$ ipython --no-banner

In [1]: import numpy as np

In [2]: from numpy import linalg as LA

In [3]: np.set_printoptions(suppress=True, linewidth=140)

In [4]: def tidy(a):
   ...:     return np.round(a, 2) + 0
   ...: 

In [5]: mat = np.load("run6.npy")

In [6]: mat
Out[6]: 
array([[1, 0, 2, 5, 4, 1],
       [0, 5, 2, 5, 3, 0],
       [0, 0, 4, 0, 0, 1],
       [0, 0, 0, 5, 0, 1],
       [0, 0, 0, 0, 5, 2],
       [0, 0, 0, 0, 0, 5]])

In [7]: tidy(np.sort(LA.eigvals(mat)))
Out[7]: array([1., 4., 5., 5., 5., 5.])

In [8]: [int(LA.matrix_rank(LA.matrix_power(mat, p))) for p in range(1, 7)]
Out[8]: [6, 6, 6, 6, 6, 6]

In [9]: print(mat @ mat)
[[ 1  0 10 30 24 21]
 [ 0 25 18 50 30 13]
 [ 0  0 16  0  0  9]
 [ 0  0  0 25  0 10]
 [ 0  0  0  0 25 20]
 [ 0  0  0  0  0 25]]

In [10]: Q, R = LA.qr(mat)

In [11]: np.allclose(R.T @ R, mat.T @ mat)
Out[11]: True

In [12]: Q.shape, R.shape
Out[12]: ((6, 6), (6, 6))

In [13]: np.abs(np.diag(R))
Out[13]: array([1., 5., 4., 5., 5., 5.])

In [14]: print(abs(R[0, 0]), tidy(LA.norm(mat[:, 0])))
1.0 1.0

In [15]: W1 = np.array([[9, 7, -9, -2, -4],
    ...:     [2, -6, 7, 7, 2],
    ...:     [3, 7, -4, -8, 3],
    ...:     [-5, 3, 9, 0, 9],
    ...:     [-2, 1, -2, -8, 4],
    ...:     [4, 6, -3, -4, -9]])

In [16]: beta = np.array([-2, 1, -1, -2, -1])

In [17]: hid = np.maximum(mat @ W1 + beta, 0)

In [18]: LA.matrix_rank(hid)
Out[18]: np.int64(4)

In [19]: hid
Out[19]: 
array([[ 0, 47, 16,  0, 53],
       [ 0,  3, 65,  0, 72],
       [14, 35,  0,  0,  2],
       [ 0, 22, 41,  0, 35],
       [ 0, 18,  0,  0,  1],
       [18, 31,  0,  0,  0]])

In [20]: (hid > 0).astype(int)
Out[20]: 
array([[0, 1, 1, 0, 1],
       [0, 1, 1, 0, 1],
       [1, 1, 0, 0, 1],
       [0, 1, 1, 0, 1],
       [0, 1, 0, 0, 1],
       [1, 1, 0, 0, 0]])

In [21]: W2 = np.array([[2, -1, 0], [-1, 1, 2], [1, 2, -1], [-2, 2, 1], [2, -2, -1]])

In [22]: hid @ W2
Out[22]: 
array([[  75,  -27,   25],
       [ 206,  -11, -131],
       [  -3,   17,   68],
       [  89,   34,  -32],
       [ -16,   16,   35],
       [   5,   13,   62]])

In [23]: W1 @ W2
Out[23]: 
array([[ -2, -16,  25],
       [  7,  16, -14],
       [ 17, -26,   7],
       [ 14,   8, -12],
       [ 17, -25,  -8],
       [-11,   6,  20]])

In [24]: x = np.array([2, 1, 2, 2, 2, 1])

In [25]: target = mat @ x

In [26]: print(target)
[25 25  9 11 12  5]

In [27]: tidy(LA.solve(mat.T, mat[4]))
Out[27]: array([0., 0., 0., 0., 1., 0.])

In [28]: tidy(LA.solve(mat, target + mat[:, 4]))
Out[28]: array([2., 1., 2., 2., 3., 1.])

In [29]: sig = 3 * 0.9 ** np.arange(7)

In [30]: rng = np.random.default_rng(548)

In [31]: J = rng.normal(size=(25, 7)) * rng.permutation(sig)

In [32]: tidy(J)
Out[32]: 
array([[-0.56, -2.67,  1.55, -0.79,  2.57,  1.12,  1.53],
       [ 0.25,  0.66, -0.94,  3.72, -3.36,  0.96,  0.26],
       [ 5.59,  2.57, -2.07, -3.83, -1.06,  1.67, -0.84],
       [ 2.02,  0.85,  1.86, -0.4 , -1.85, -2.07,  0.31],
       [-2.99, -1.23, -0.12, -0.49, -1.3 , -1.96, -2.02],
       [ 3.39, -2.5 ,  1.29, -0.93, -0.01, -0.29,  0.22],
       [ 1.56, -3.49, -1.47,  0.52, -2.71, -0.51, -0.26],
       [ 3.9 ,  1.12, -0.71, -1.63, -1.96,  0.72,  0.31],
       [ 0.82,  2.59, -0.15, -1.81,  0.02, -0.61,  0.69],
       [ 1.18, -5.03,  0.3 ,  0.22, -0.86,  1.34, -2.2 ],
       [ 0.34, -3.48, -1.  , -1.71, -1.09,  0.37, -3.44],
       [ 0.24,  1.93,  1.4 , -0.91, -3.1 , -1.59, -1.42],
       [ 0.76, -0.05, -0.66, -0.52,  4.68, -2.3 , -1.89],
       [ 1.05,  1.78, -2.94, -0.69, -3.81, -0.93,  0.64],
       [-1.96,  4.91,  1.27,  2.83, -1.81,  0.06, -3.27],
       [ 1.71, -0.92, -3.38, -0.87, -3.28, -1.86,  0.19],
       [ 3.93, -4.57,  0.63, -4.16,  3.05,  1.94,  1.57],
       [ 6.43,  1.25,  0.75, -1.43, -0.05,  0.48,  0.58],
       [ 2.37,  3.71, -2.87, -1.38, -1.84, -2.72,  0.75],
       [ 0.8 , -1.25, -0.69,  2.83,  3.33, -0.79,  3.  ],
       [ 0.44, -1.84,  4.41, -1.02,  0.29, -1.2 ,  0.28],
       [ 1.01, -1.57,  0.77,  0.82,  0.03,  0.09, -1.13],
       [ 2.91, -2.49, -1.87, -0.1 , -1.84, -2.06,  5.86],
       [ 1.57, -3.95, -0.01,  1.24,  6.18,  1.96, -2.5 ],
       [ 0.14,  0.66, -1.69, -1.2 , -1.4 , -0.55,  0.77]])

In [33]: cen = J - J.mean(axis=0)

In [34]: evecs = LA.svd(cen)[2][:2]

In [35]: M2 = cen - cen @ evecs.T @ evecs

In [36]: tidy(M2.std(axis=0))
Out[36]: array([0.91, 1.44, 1.49, 1.35, 1.42, 1.2 , 1.55])

In [37]: tidy(np.cov(cen @ evecs.T, rowvar=False))
Out[37]: 
array([[10.42,  0.  ],
       [ 0.  ,  6.75]])

In [38]: W2 = J[[1, 22]].astype(float)

In [39]: for _ in range(6):
    ...:     idx = LA.norm(J[:, None] - W2, axis=-1).argmin(axis=1)
    ...:     W2 = np.array([J[idx == j].mean(axis=0) for j in range(2)])
    ...: 

In [40]: idx
Out[40]: array([1, 0, 0, 0, 0, 1, 0, 0, 0, 1, 0, 0, 1, 0, 0, 0, 1, 1, 0, 1, 1, 1, 1, 1, 0])

In [41]: np.bincount(idx)
Out[41]: array([14, 11])

In [42]: tidy(W2)
Out[42]: 
array([[ 1.07,  0.83, -0.91, -0.56, -2.04, -0.64, -0.52],
       [ 1.99, -2.24,  0.59, -0.35,  1.58,  0.03,  0.48]])

In [43]: feats = np.load("out15.npy")

In [44]: feats
Out[44]: 
array([[-1, -1, -1, -1, -1, -1, -1, -1],
       [-1, -2, -2, -2, -2, -2, -2, -2],
       [-1, -2, -3, -3, -3, -3, -3, -3],
       [-1, -2, -3, -4, -4, -4, -4, -4],
       [-1, -2, -3, -4, -5, -5, -5, -5],
       [-1, -2, -3, -4, -5, -6, -6, -6],
       [-1, -2, -3, -4, -5, -6, -7, -7],
       [-1, -2, -3, -4, -5, -6, -7, -8]])

In [45]: [round(float(LA.det(feats[:i, :i])), 2) + 0 for i in range(1, 9)]
Out[45]: [-1.0, 1.0, -1.0, 1.0, -1.0, 1.0, -1.0, 1.0]

In [46]: np.allclose(feats @ feats.T, feats.T @ feats)
Out[46]: True

In [47]: LA.matrix_power(feats, 3)
Out[47]: 
array([[ -204,  -400,  -581,  -741,  -875,  -979, -1050, -1086],
       [ -400,  -785, -1141, -1456, -1720, -1925, -2065, -2136],
       [ -581, -1141, -1660, -2120, -2506, -2806, -3011, -3115],
       [ -741, -1456, -2120, -2710, -3206, -3592, -3856, -3990],
       [ -875, -1720, -2506, -3206, -3796, -4256, -4571, -4731],
       [ -979, -1925, -2806, -3592, -4256, -4775, -5131, -5312],
       [-1050, -2065, -3011, -3856, -4571, -5131, -5516, -5712],
       [-1086, -2136, -3115, -3990, -4731, -5312, -5712, -5916]])

In [48]: print(tidy(np.sort(np.abs(LA.eigvals(feats)))))
[ 0.26  0.29  0.35  0.46  0.69  1.26  3.34 29.37]

In [49]: np.trace(feats)
Out[49]: np.int64(-36)

In [50]: W0 = np.load("arr.npy")

In [51]: W0
Out[51]: 
array([[  1,  -3,   9, -27],
       [  1,  -2,   4,  -8],
       [  1,  -1,   1,  -1],
       [  1,   0,   0,   0],
       [  1,   1,   1,   1]])

In [52]: W0.sum(axis=1)
Out[52]: array([-20,  -5,   0,   1,   4])

In [53]: W0.shape
Out[53]: (5, 4)

In [54]: W0 - W0[0]
Out[54]: 
array([[ 0,  0,  0,  0],
       [ 0,  1, -5, 19],
       [ 0,  2, -8, 26],
       [ 0,  3, -9, 27],
       [ 0,  4, -8, 28]])

In [55]: W0.mean(axis=0)
Out[55]: array([ 1., -1.,  3., -7.])

In [56]: tidy(LA.svd(W0, compute_uv=False))
Out[56]: array([30.08,  2.5 ,  1.56,  0.86])

In [57]: tidy(LA.norm(W0))
Out[57]: np.float64(30.23)

In [58]: W0.sum(axis=0)
Out[58]: array([  5,  -5,  15, -35])

In [59]: LA.matrix_rank(W0)
Out[59]: np.int64(4)

In [60]: t = np.radians(36)

In [61]: R = np.eye(4)

In [62]: R[3, 3] = R[1, 1] = np.cos(t)

In [63]: R[3, 1], R[1, 3] = -np.sin(t), np.sin(t)

In [64]: tidy(R)
Out[64]: 
array([[ 1.  ,  0.  ,  0.  ,  0.  ],
       [ 0.  ,  0.81,  0.  ,  0.59],
       [ 0.  ,  0.  ,  1.  ,  0.  ],
       [ 0.  , -0.59,  0.  ,  0.81]])

In [65]: M2 = W0 @ R.T

In [66]: print(tidy(LA.det(R)), tidy(np.trace(R)))
1.0 3.62

In [67]: np.allclose(LA.norm(W0, axis=1), LA.norm(M2, axis=1))
Out[67]: True

In [68]: np.allclose(W0 @ W0.T, M2 @ M2.T)
Out[68]: True
